% python3 -q
>>> import numpy as np
>>> np.set_printoptions(suppress=True, linewidth=200)
>>> def tidy(a):
...     return np.round(a, 2) + 0
... 
>>> M = np.loadtxt("a.csv", delimiter=",")
>>> tidy(M)
array([[-1.64,  6.09, -6.58,  0.79, -1.29, -0.31, -3.82],
       [-1.8 , -4.07,  6.89, -0.72,  3.  , -2.64, -4.03],
       [ 2.43,  3.01, -6.04,  0.6 , -3.03,  3.03,  5.46],
       [ 1.72,  4.19, -6.98,  0.73, -2.99,  2.58,  3.83],
       [ 2.5 , -5.6 ,  5.19, -0.66,  0.45,  1.27,  5.77],
       [-2.76,  5.3 , -4.57,  0.6 , -0.13, -1.59, -6.36],
       [ 2.62,  2.62, -5.69,  0.56, -3.  ,  3.13,  5.9 ],
       [-3.12, -1.31,  4.4 , -0.4 ,  2.84, -3.35, -7.06],
       [-3.58,  3.08, -0.96,  0.22,  1.38, -2.86, -8.17],
       [-0.46, -5.52,  7.63, -0.84,  2.6 , -1.63, -0.94],
       [-0.83,  6.12, -7.31,  0.85, -1.89,  0.48, -1.99],
       [ 3.05, -4.85,  3.74, -0.52, -0.26,  1.96,  7.  ]])
>>> np.linalg.cond(M) > 100
np.True_
>>> np.argsort(-np.linalg.norm(M, axis=0).round(6), kind="stable")[:3]
array([2, 6, 1])
>>> [round(float(x), 2) for x in np.linalg.svd(M, compute_uv=False)[:3]]
[26.22, 22.64, 0.0]
>>> tidy(np.linalg.norm(M, 2) / np.linalg.norm(M))
np.float64(0.76)
>>> U, sigma, VT = np.linalg.svd(M)
>>> tidy(sigma)
array([26.22, 22.64,  0.  ,  0.  ,  0.  ,  0.  ,  0.  ])
>>> np.argmax(sigma[:-1] / (sigma[1:] + 1e-6)) + 1
np.int64(2)
>>> other = U[:, :2] @ np.diag(sigma[:2]) @ VT[:2]
>>> np.linalg.matrix_rank(other)
np.int64(2)
>>> np.linalg.matrix_rank(M, rtol=0.05)
np.int64(2)
>>> tidy(np.abs(M - other).max())
np.float64(0.0)
>>> tidy(np.linalg.norm(M - other) / np.linalg.norm(M))
np.float64(0.0)
>>> tidy(other)
array([[-1.64,  6.09, -6.58,  0.79, -1.29, -0.31, -3.82],
       [-1.8 , -4.07,  6.89, -0.72,  3.  , -2.64, -4.03],
       [ 2.43,  3.01, -6.04,  0.6 , -3.03,  3.03,  5.46],
       [ 1.72,  4.19, -6.98,  0.73, -2.99,  2.58,  3.83],
       [ 2.5 , -5.6 ,  5.19, -0.66,  0.45,  1.27,  5.77],
       [-2.76,  5.3 , -4.57,  0.6 , -0.13, -1.59, -6.36],
       [ 2.62,  2.62, -5.69,  0.56, -3.  ,  3.13,  5.9 ],
       [-3.12, -1.31,  4.4 , -0.4 ,  2.84, -3.35, -7.06],
       [-3.58,  3.08, -0.96,  0.22,  1.38, -2.86, -8.17],
       [-0.46, -5.52,  7.63, -0.84,  2.6 , -1.63, -0.94],
       [-0.83,  6.12, -7.31,  0.85, -1.89,  0.48, -1.99],
       [ 3.05, -4.85,  3.74, -0.52, -0.26,  1.96,  7.  ]])
